In [1]: import numpy as np

In [2]: np.set_printoptions(precision=2, suppress=True, linewidth=120, legacy="1.25")

In [3]: data = np.loadtxt("test8.csv", delimiter=",")

In [4]: data
Out[4]: 
array([[ 9., -1., -6.,  3.,  2.,  6.],
       [-1.,  1.,  2.,  1., -2., -2.],
       [-6.,  2.,  6.,  0., -4., -6.],
       [ 3.,  1.,  0.,  7., -2., -2.],
       [ 2., -2., -4., -2., 12.,  8.],
       [ 6., -2., -6., -2.,  8.,  9.]])

In [5]: # rank 4

In [6]: left, s, VT = np.linalg.svd(data)

In [7]: s.round(2) + 0
Out[7]: array([25.93, 11.78,  5.07,  1.23,  0.  ,  0.  ])

In [8]: M2 = left[:, :4] @ np.diag(s[:4]) @ VT[:4]

In [9]: round(np.abs(data - M2).max(), 2)
Out[9]: 0.0

In [10]: round(float(np.linalg.norm(data - M2, 2)), 2), np.round(s[4], 2)
Out[10]: (0.0, 0.0)

In [11]: feats = np.load("w.npy")

In [12]: feats
Out[12]: 
array([[ 0,  0,  0,  0],
       [-3,  3,  3,  0],
       [-3,  2,  5,  2],
       [-1,  1,  0,  3],
       [ 0, -1,  2,  2],
       [-4,  4,  3,  3],
       [ 0,  0,  0,  0],
       [ 2, -2, -1, -3],
       [ 0, -1,  2,  2],
       [ 0, -1,  2,  2],
       [ 0,  0,  0,  0],
       [-1,  1,  0,  3],
       [-1,  1,  2, -3],
       [-3,  3,  3,  0],
       [ 2, -2, -1, -3],
       [ 0,  0,  0,  0],
       [ 2, -3,  1, -1],
       [ 0, -1,  2,  2],
       [ 0,  0,  0,  0],
       [ 2, -2, -1, -3],
       [ 0, -1,  2,  2],
       [ 0,  0,  0,  0],
       [ 0, -1,  2,  2],
       [-1,  0,  4, -1],
       [ 0, -1,  2,  2],
       [-3,  3,  3,  0],
       [-3,  3,  3,  0],
       [ 2, -2, -1, -3]])

In [13]: # rows 0 and 6 are equal

In [14]: cen = feats - feats.mean(axis=0)

In [15]: left, s, VT = np.linalg.svd(cen, full_matrices=False)

In [16]: (np.sign(left[:, 0]) == np.sign(left[0, 0])).astype(int)
Out[16]: array([1, 0, 0, 0, 0, 0, 1, 1, 0, 0, 1, 0, 1, 0, 1, 1, 1, 0, 1, 1, 0, 1, 0, 0, 0, 0, 0, 1])

In [17]: round((s ** 2).sum() ** 2 / (s ** 4).sum(), 2)
Out[17]: 1.9

In [18]: np.searchsorted(np.cumsum(s ** 2) / (s ** 2).sum(), 0.9) + 1
Out[18]: 2

In [19]: np.round(s ** 2 / (s ** 2).sum(), 2) + 0
Out[19]: array([0.68, 0.22, 0.1 , 0.  ])

In [20]: r0 = np.array([3, 0])

In [21]: np.correlate(feats[10], feats[15], "full")
Out[21]: array([0, 0, 0, 0, 0, 0, 0])

In [22]: np.polyval(r0, feats[10])
Out[22]: array([0, 0, 0, 0])

In [23]: np.cross(feats[10, :3], feats[15, :3])
Out[23]: array([0, 0, 0])

In [24]: d = np.linalg.norm(feats[:, None] - feats[None], axis=-1)

In [25]: np.unravel_index(d.round(6).argmax(), d.shape)
Out[25]: (5, 7)

In [26]: d[0].round(6).argsort(kind="stable")[:4]
Out[26]: array([ 0,  6, 10, 15])

In [27]: np.flatnonzero(d[0] < d.mean() / 2)
Out[27]: array([ 0,  6, 10, 15, 18, 21])

In [28]: np.linalg.norm(feats - feats.mean(axis=0), axis=1)
Out[28]: 
array([1.43, 4.21, 5.15, 3.19, 2.2 , 6.15, 1.43, 5.17, 2.2 , 2.2 , 1.43, 3.19, 3.51, 4.21, 5.17, 1.43, 4.18, 2.2 ,
       1.43, 5.17, 2.2 , 1.43, 2.2 , 3.02, 2.2 , 4.21, 4.21, 5.17])

In [29]: (d + 1e9 * np.eye(28)).round(6).argmin(axis=1)
Out[29]: array([ 6, 13,  1, 11,  8,  2,  0, 14,  4,  4,  0,  3, 23,  1,  7,  0,  7,  4,  0,  7,  4,  0,  4, 12,  4,  1,  1,  7])

In [30]: C2 = np.cov(feats, rowvar=False)

In [31]: np.argwhere(np.triu(np.abs(np.corrcoef(feats.T)) > 0.8, 1))
Out[31]: array([[0, 1]])

In [32]: C2.shape
Out[32]: (4, 4)

In [33]: np.argsort(-np.linalg.norm(feats, axis=0).round(6), kind="stable")[:3]
Out[33]: array([2, 3, 1])

In [34]: [round(float(x), 2) for x in np.linalg.svd(feats, compute_uv=False)[:3]]
Out[34]: [16.49, 8.71, 7.56]

In [35]: np.linalg.cond(feats) > 100
Out[35]: True

In [36]: m1 = np.load("case12.npy")

In [37]: m1
Out[37]: 
array([[1, 0, 0, 0, 0, 0],
       [0, 0, 0, 1, 0, 0],
       [0, 0, 0, 0, 0, 1],
       [0, 1, 0, 0, 0, 0],
       [0, 0, 0, 0, 1, 0],
       [0, 0, 1, 0, 0, 0]])

In [38]: # equal to its transpose

In [39]: evals, V = np.linalg.eigh(m1)

In [40]: evals
Out[40]: array([-1., -1.,  1.,  1.,  1.,  1.])

In [41]: np.unique(evals.round(6) + 0, return_counts=True)[1]
Out[41]: array([2, 4])

In [42]: evals.sum(), np.trace(m1)
Out[42]: (2.0, 2)

In [43]: m1.sum(axis=1)
Out[43]: array([1, 1, 1, 1, 1, 1])

In [44]: np.linalg.matrix_power(m1, 2)
Out[44]: 
array([[1, 0, 0, 0, 0, 0],
       [0, 1, 0, 0, 0, 0],
       [0, 0, 1, 0, 0, 0],
       [0, 0, 0, 1, 0, 0],
       [0, 0, 0, 0, 1, 0],
       [0, 0, 0, 0, 0, 1]])

In [45]: p = np.eye(6)[0]

In [46]: for _ in range(7):
    ...:     p = p @ m1
    ...:     print(p.round(2))
    ...: 
[1. 0. 0. 0. 0. 0.]
[1. 0. 0. 0. 0. 0.]
[1. 0. 0. 0. 0. 0.]
[1. 0. 0. 0. 0. 0.]
[1. 0. 0. 0. 0. 0.]
[1. 0. 0. 0. 0. 0.]
[1. 0. 0. 0. 0. 0.]

In [47]: np.linalg.norm(m1, axis=0)
Out[47]: array([1., 1., 1., 1., 1., 1.])

In [48]: m1[5] @ m1[0]
Out[48]: 0

In [49]: round(np.linalg.norm(m1[5], 1), 2), round(np.linalg.norm(m1[5], np.inf), 2)
Out[49]: (1.0, 1.0)

In [50]: round(np.linalg.norm(m1, 2), 2)
Out[50]: 1.0

In [51]: np.round(np.linalg.norm(m1, 1), 2), np.round(np.linalg.norm(m1, np.inf), 2)
Out[51]: (1.0, 1.0)

In [52]: np.linalg.matrix_power(m1, 2)
Out[52]: 
array([[1, 0, 0, 0, 0, 0],
       [0, 1, 0, 0, 0, 0],
       [0, 0, 1, 0, 0, 0],
       [0, 0, 0, 1, 0, 0],
       [0, 0, 0, 0, 1, 0],
       [0, 0, 0, 0, 0, 1]])

In [53]: m1 @ m1
Out[53]: 
array([[1, 0, 0, 0, 0, 0],
       [0, 1, 0, 0, 0, 0],
       [0, 0, 1, 0, 0, 0],
       [0, 0, 0, 1, 0, 0],
       [0, 0, 0, 0, 1, 0],
       [0, 0, 0, 0, 0, 1]])

In [54]: np.allclose(m1 @ m1.T, m1.T @ m1)
Out[54]: True

In [55]: round(np.linalg.det(m1), 2)
Out[55]: 1.0

In [56]: np.trace(m1)
Out[56]: 2

In [57]: np.round(np.abs(np.linalg.eigvals(m1)).max(), 2)
Out[57]: 1.0

In [58]: np.allclose(m1, m1.T)
Out[58]: True

In [59]: E = np.loadtxt("sample5.csv", delimiter=",")

In [60]: E
Out[60]: 
array([[ 0.,  4.,  1.],
       [ 4.,  8.,  1.],
       [ 1.,  1., 10.]])

In [61]: rng = np.random.default_rng(66)

In [62]: labels = rng.permutation(3)

In [63]: M2 = E[:, labels] * rng.choice([-1, 1], 3)

In [64]: M2
Out[64]: 
array([[-0.,  4.,  1.],
       [-4.,  8.,  1.],
       [-1.,  1., 10.]])

In [65]: left, _, VT = np.linalg.svd(E.T @ M2)

In [66]: np.round(np.linalg.lstsq(E, M2)[0], 2) + 0
Out[66]: 
array([[-1.,  0.,  0.],
       [ 0.,  1.,  0.],
       [ 0.,  0.,  1.]])

In [67]: evals, V = np.linalg.eigh(E)

In [68]: np.abs(V[:, -1]).round(6).argmax()
Out[68]: 2

In [69]: np.unique(evals.round(6) + 0, return_counts=True)[1]
Out[69]: array([1, 1, 1])

In [70]: np.linalg.eigvalsh(E @ E)
Out[70]: array([  2.83,  72.64, 124.53])

In [71]: (evals > 1e-8).sum(), (evals < -1e-8).sum()
Out[71]: (2, 1)

In [72]: np.round(V @ np.diag(evals) @ V.T, 2) + 0
Out[72]: 
array([[ 0.,  4.,  1.],
       [ 4.,  8.,  1.],
       [ 1.,  1., 10.]])

In [73]: (E + E.T) / 2
Out[73]: 
array([[ 0.,  4.,  1.],
       [ 4.,  8.,  1.],
       [ 1.,  1., 10.]])

In [74]: np.round(np.linalg.det(E), 2)
Out[74]: -160.0

In [75]: E @ E
Out[75]: 
array([[ 17.,  33.,  14.],
       [ 33.,  81.,  22.],
       [ 14.,  22., 102.]])

In [76]: np.allclose(E, E.T)
Out[76]: True

In [77]: np.sort(np.abs(np.linalg.eigvals(E)))
Out[77]: array([ 1.68,  8.52, 11.16])

In [78]: assert E == E.T
Traceback (most recent call last):
  Cell In[78], line 1
    assert E == E.T
ValueError: The truth value of an array with more than one element is ambiguous. Use a.any() or a.all()


In [79]: np.linalg.matrix_power(E, 3)
Out[79]: 
array([[ 146.,  346.,  190.],
       [ 346.,  802.,  334.],
       [ 190.,  334., 1056.]])

In [80]: arr = np.load("data.npy")

In [81]: arr
Out[81]: 
array([[1.  , 0.5 , 0.25, 0.12, 0.06, 0.03],
       [0.5 , 1.  , 0.5 , 0.25, 0.12, 0.06],
       [0.25, 0.5 , 1.  , 0.5 , 0.25, 0.12],
       [0.12, 0.25, 0.5 , 1.  , 0.5 , 0.25],
       [0.06, 0.12, 0.25, 0.5 , 1.  , 0.5 ],
       [0.03, 0.06, 0.12, 0.25, 0.5 , 1.  ]])

In [82]: r0, g = arr[4], arr[0]

In [83]: round(r0 @ r0, 2)
Out[83]: 1.58

In [84]: p = (r0 @ g) / (r0 @ r0) * r0

In [85]: g - p
Out[85]: array([ 0.99,  0.48,  0.2 ,  0.02, -0.14, -0.07])

In [86]: round(float((g - p) @ r0), 2)
Out[86]: -0.0

In [87]: np.linalg.svd(arr, compute_uv=False)
Out[87]: array([2.39, 1.44, 0.85, 0.55, 0.41, 0.36])

In [88]: arr.sum(axis=1)
Out[88]: array([1.96, 2.43, 2.62, 2.62, 2.43, 1.96])

In [89]: arr.mean(axis=0)
Out[89]: array([0.33, 0.41, 0.44, 0.44, 0.4 , 0.33])

In [90]: arr.sum(axis=0)
Out[90]: array([1.96, 2.43, 2.62, 2.62, 2.43, 1.96])

In [91]: np.linalg.rank(arr)
Traceback (most recent call last):
  Cell In[91], line 1
    np.linalg.rank(arr)
AttributeError: module 'numpy.linalg' has no attribute 'rank'


In [92]: arr - arr[0]
Out[92]: 
array([[ 0.  ,  0.  ,  0.  ,  0.  ,  0.  ,  0.  ],
       [-0.5 ,  0.5 ,  0.25,  0.13,  0.06,  0.03],
       [-0.75,  0.  ,  0.75,  0.38,  0.19,  0.09],
       [-0.88, -0.25,  0.25,  0.88,  0.44,  0.22],
       [-0.94, -0.38,  0.  ,  0.38,  0.94,  0.47],
       [-0.97, -0.44, -0.13,  0.13,  0.44,  0.97]])

In [93]: evals, V = np.linalg.eigvalsh(arr)
Traceback (most recent call last):
  Cell In[93], line 1
    evals, V = np.linalg.eigvalsh(arr)
ValueError: too many values to unpack (expected 2)


In [94]: evals, V = np.linalg.eigh(arr)

In [95]: np.linalg.eigvalsh(arr @ arr)
Out[95]: array([0.13, 0.17, 0.31, 0.72, 2.08, 5.7 ])

In [96]: evals
Out[96]: array([0.36, 0.41, 0.55, 0.85, 1.44, 2.39])

In [97]: V @ np.diag(evals) @ V.T
Out[97]: 
array([[1.  , 0.5 , 0.25, 0.12, 0.06, 0.03],
       [0.5 , 1.  , 0.5 , 0.25, 0.12, 0.06],
       [0.25, 0.5 , 1.  , 0.5 , 0.25, 0.12],
       [0.12, 0.25, 0.5 , 1.  , 0.5 , 0.25],
       [0.06, 0.12, 0.25, 0.5 , 1.  , 0.5 ],
       [0.03, 0.06, 0.12, 0.25, 0.5 , 1.  ]])

In [98]: F = np.load("m.npy")

In [99]: F
Out[99]: 
array([[  0,  -3,  -2,  -1],
       [ -4, -12,  -4,  -4],
       [  2,   9,   4,   3],
       [ -2,  -3,   0,  -1],
       [ -2,   0,   2,   0]])

In [100]: # null space of dimension 2

In [101]: W1 = np.array([[-2, -1, 0], [-1, 1, 2], [2, -2, 0], [-1, 0, 1]])

In [102]: beta = np.array([1, -1, 2])

In [103]: H = np.maximum(F @ W1 + beta, 0)

In [104]: (H > 0).mean(axis=0)
Out[104]: array([0.8, 0. , 0.4])

In [105]: (H > 0).astype(int)
Out[105]: 
array([[1, 0, 0],
       [1, 0, 0],
       [0, 0, 1],
       [1, 0, 0],
       [1, 0, 1]])

In [106]: H
Out[106]: 
array([[ 1,  0,  0],
       [17,  0,  0],
       [ 0,  0, 23],
       [ 9,  0,  0],
       [ 9,  0,  2]])

In [107]: C = np.array([[-1, 1], [5, 2], [1, 4]])

In [108]: (H @ C).round(6).argmax(axis=1)
Out[108]: array([1, 1, 1, 1, 1])

In [109]: W1 @ C
Out[109]: 
array([[ -3,  -4],
       [  8,   9],
       [-12,  -2],
       [  2,   3]])

In [110]: H @ C
Out[110]: 
array([[ -1,   1],
       [-17,  17],
       [ 23,  92],
       [ -9,   9],
       [ -7,  17]])

In [111]: A = np.array([[-4, -2, 1, 1, 5, 3],
     ...:     [5, -3, 4, -2, -1, -4],
     ...:     [-3, -3, -3, -1, -4, 1],
     ...:     [-19, 7, -11, 7, 8, 15]])

In [112]: O = E.astype(float).copy()

In [113]: for j in range(3):
     ...:     O[:, j] -= O[:, :j] @ (O[:, :j].T @ O[:, j])
     ...:     O[:, j] /= np.linalg.norm(O[:, j])
     ...: 

In [114]: np.round(O.T @ E, 2) + 0
Out[114]: 
array([[ 4.12,  8.  ,  3.4 ],
       [ 0.  ,  4.12, -1.26],
       [ 0.  ,  0.  ,  9.43]])

In [115]: O
Out[115]: 
array([[ 0.  ,  0.97,  0.24],
       [ 0.97,  0.06, -0.24],
       [ 0.24, -0.23,  0.94]])

In [116]: left, s, VT = np.linalg.svd(A)

In [117]: V = VT[:(s > 1e-8).sum()]

In [118]: x = A[2] + 2 * A[3] + rng.integers(2) * np.eye(6)[0]

In [119]: x
Out[119]: array([-41.,  11., -25.,  13.,  12.,  31.])

In [120]: np.allclose(V.T @ V @ x, x)
Out[120]: True

In [121]: np.diag(V.T @ V)
Out[121]: array([0.57, 0.85, 0.44, 0.11, 0.76, 0.27])

In [122]: r = np.linalg.matrix_rank(data)

In [123]: r
Out[123]: 4

In [124]: N = np.linalg.svd(data)[2][r:].T

In [125]: np.round(data @ N, 2) + 0
Out[125]: 
array([[0., 0.],
       [0., 0.],
       [0., 0.],
       [0., 0.],
       [0., 0.],
       [0., 0.]])

In [126]: np.allclose(data @ N, 0)
Out[126]: True

In [127]: N.shape
Out[127]: (6, 2)

In [128]: np.round(N @ N.T, 2) + 0
Out[128]: 
array([[ 0.34, -0.13,  0.14, -0.18,  0.18, -0.35],
       [-0.13,  0.67, -0.43, -0.06,  0.06, -0.12],
       [ 0.14, -0.43,  0.29,  0.  ,  0.  ,  0.  ],
       [-0.18, -0.06,  0.  ,  0.12, -0.12,  0.24],
       [ 0.18,  0.06,  0.  , -0.12,  0.12, -0.24],
       [-0.35, -0.12,  0.  ,  0.24, -0.24,  0.47]])

In [129]: [int(np.linalg.matrix_rank(data[:, :j + 1])) for j in range(6)]
Out[129]: [1, 2, 2, 3, 4, 4]

In [130]: J = np.load("mat.npy")

In [131]: J
Out[131]: 
array([[-0.15, -0.71, -0.61, -0.32],
       [ 0.9 , -0.02,  0.02, -0.43],
       [-0.38,  0.45, -0.02, -0.81],
       [ 0.15,  0.53, -0.79,  0.25]])

In [132]: # keeps lengths

In [133]: O, R = np.linalg.qr(J)

In [134]: round(abs(R[0, 0]), 2), round(float(np.linalg.norm(J[:, 0])), 2)
Out[134]: (1.0, 1.0)

In [135]: O.shape, R.shape
Out[135]: ((4, 4), (4, 4))

In [136]: np.allclose(R.T @ R, J.T @ J)
Out[136]: True

In [137]: np.round(O.T @ O, 2) + 0
Out[137]: 
array([[1., 0., 0., 0.],
       [0., 1., 0., 0.],
       [0., 0., 1., 0.],
       [0., 0., 0., 1.]])

In [138]: C2 = J.T @ J

In [139]: C2.round(2) + 0
Out[139]: 
array([[1., 0., 0., 0.],
       [0., 1., 0., 0.],
       [0., 0., 1., 0.],
       [0., 0., 0., 1.]])

In [140]: np.linalg.eigvalsh(C2)[::-1]
Out[140]: array([1., 1., 1., 1.])

In [141]: labels = rng.permutation(4)

In [142]: labels
Out[142]: array([1, 3, 2, 0])

In [143]: M2 = J[labels][:, labels]

In [144]: np.sort(np.abs(np.linalg.eigvals(M2)))
Out[144]: array([1., 1., 1., 1.])

In [145]: np.diag(M2)
Out[145]: array([-0.02,  0.25, -0.02, -0.15])

In [146]: M2
Out[146]: 
array([[-0.02, -0.43,  0.02,  0.9 ],
       [ 0.53,  0.25, -0.79,  0.15],
       [ 0.45, -0.81, -0.02, -0.38],
       [-0.71, -0.32, -0.61, -0.15]])

In [147]: np.allclose(M2, J)
Out[147]: False
